% ipython --no-banner

In [1]: import numpy as np

In [2]: np.set_printoptions(precision=3, suppress=True, linewidth=120)

In [3]: def tidy(a):
   ...:     return np.round(a, 3) + 0
   ...: 

In [4]: mat = np.array([[0.8, 1.3, -0.1, -0.2],
   ...:     [-0.1, 0.3, -1.0, 0.3],
   ...:     [-0.7, 0.6, 0.9, 0.6]])

In [5]: rng = np.random.default_rng(32247)

In [6]: mat[1] = mat[2] + 0.05 * rng.normal(size=4)

In [7]: tidy(mat)
Out[7]: 
array([[ 0.8  ,  1.3  , -0.1  , -0.2  ],
       [-0.691,  0.576,  0.88 ,  0.541],
       [-0.7  ,  0.6  ,  0.9  ,  0.6  ]])

In [8]: Uu, sig, Vh = np.linalg.svd(mat)

In [9]: np.argmax(sig[:-1] / (sig[1:] + 1e-6)) + 1
Out[9]: np.int64(2)

In [10]: other = Uu[:, :2] @ np.diag(sig[:2]) @ Vh[:2]

In [11]: np.linalg.matrix_rank(mat, rtol=0.05)
Out[11]: np.int64(2)

In [12]: print(tidy(other))
[[ 0.8    1.3   -0.1   -0.2  ]
 [-0.684  0.574  0.873  0.561]
 [-0.706  0.602  0.906  0.581]]

In [13]: tidy(np.abs(mat - other).max())
Out[13]: np.float64(0.02)

In [14]: def softmax(z):
    ...:     e = np.exp(z - z.max(axis=-1, keepdims=True))
    ...:     return e / e.sum(axis=-1, keepdims=True)
    ...: 

In [15]: tidy(softmax(mat[1] + -3))
Out[15]: array([0.078, 0.278, 0.376, 0.268])

In [16]: att = mat @ mat.T / np.sqrt(4)

In [17]: tidy(softmax(att))
Out[17]: 
array([[0.621, 0.189, 0.19 ],
       [0.161, 0.412, 0.427],
       [0.157, 0.414, 0.429]])

In [18]: print(softmax(att).round(6).argmax(axis=1))
[0 2 2]

In [19]: vec = np.array([0, 2, 0, 2])

In [20]: tidy(mat @ (2 * vec))
Out[20]: array([4.4  , 4.467, 4.8  ])

In [21]: A = np.loadtxt("w.csv", delimiter=",")

In [22]: tidy(A)
Out[22]: 
array([[ 0.973,  0.081, -0.081,  0.081, -0.081, -0.027, -0.027,  0.081, -0.135, -0.027],
       [ 0.081,  0.757,  0.243, -0.243,  0.243,  0.081,  0.081, -0.243,  0.405,  0.081],
       [-0.081,  0.243,  0.757,  0.243, -0.243, -0.081, -0.081,  0.243, -0.405, -0.081],
       [ 0.081, -0.243,  0.243,  0.757,  0.243,  0.081,  0.081, -0.243,  0.405,  0.081],
       [-0.081,  0.243, -0.243,  0.243,  0.757, -0.081, -0.081,  0.243, -0.405, -0.081],
       [-0.027,  0.081, -0.081,  0.081, -0.081,  0.973, -0.027,  0.081, -0.135, -0.027],
       [-0.027,  0.081, -0.081,  0.081, -0.081, -0.027,  0.973,  0.081, -0.135, -0.027],
       [ 0.081, -0.243,  0.243, -0.243,  0.243,  0.081,  0.081,  0.757,  0.405,  0.081],
       [-0.135,  0.405, -0.405,  0.405, -0.405, -0.135, -0.135,  0.405,  0.324, -0.135],
       [-0.027,  0.081, -0.081,  0.081, -0.081, -0.027, -0.027,  0.081, -0.135,  0.973]])

In [23]: print(tidy(A[:, 6] @ A[:, 8]))
0.0

In [24]: tidy(np.linalg.pinv(A))
Out[24]: 
array([[ 0.973,  0.081, -0.081,  0.081, -0.081, -0.027, -0.027,  0.081, -0.135, -0.027],
       [ 0.081,  0.757,  0.243, -0.243,  0.243,  0.081,  0.081, -0.243,  0.405,  0.081],
       [-0.081,  0.243,  0.757,  0.243, -0.243, -0.081, -0.081,  0.243, -0.405, -0.081],
       [ 0.081, -0.243,  0.243,  0.757,  0.243,  0.081,  0.081, -0.243,  0.405,  0.081],
       [-0.081,  0.243, -0.243,  0.243,  0.757, -0.081, -0.081,  0.243, -0.405, -0.081],
       [-0.027,  0.081, -0.081,  0.081, -0.081,  0.973, -0.027,  0.081, -0.135, -0.027],
       [-0.027,  0.081, -0.081,  0.081, -0.081, -0.027,  0.973,  0.081, -0.135, -0.027],
       [ 0.081, -0.243,  0.243, -0.243,  0.243,  0.081,  0.081,  0.757,  0.405,  0.081],
       [-0.135,  0.405, -0.405,  0.405, -0.405, -0.135, -0.135,  0.405,  0.324, -0.135],
       [-0.027,  0.081, -0.081,  0.081, -0.081, -0.027, -0.027,  0.081, -0.135,  0.973]])

In [25]: tidy(np.linalg.norm(A, axis=0))
Out[25]: array([1., 1., 1., 1., 1., 1., 1., 1., 1., 1.])
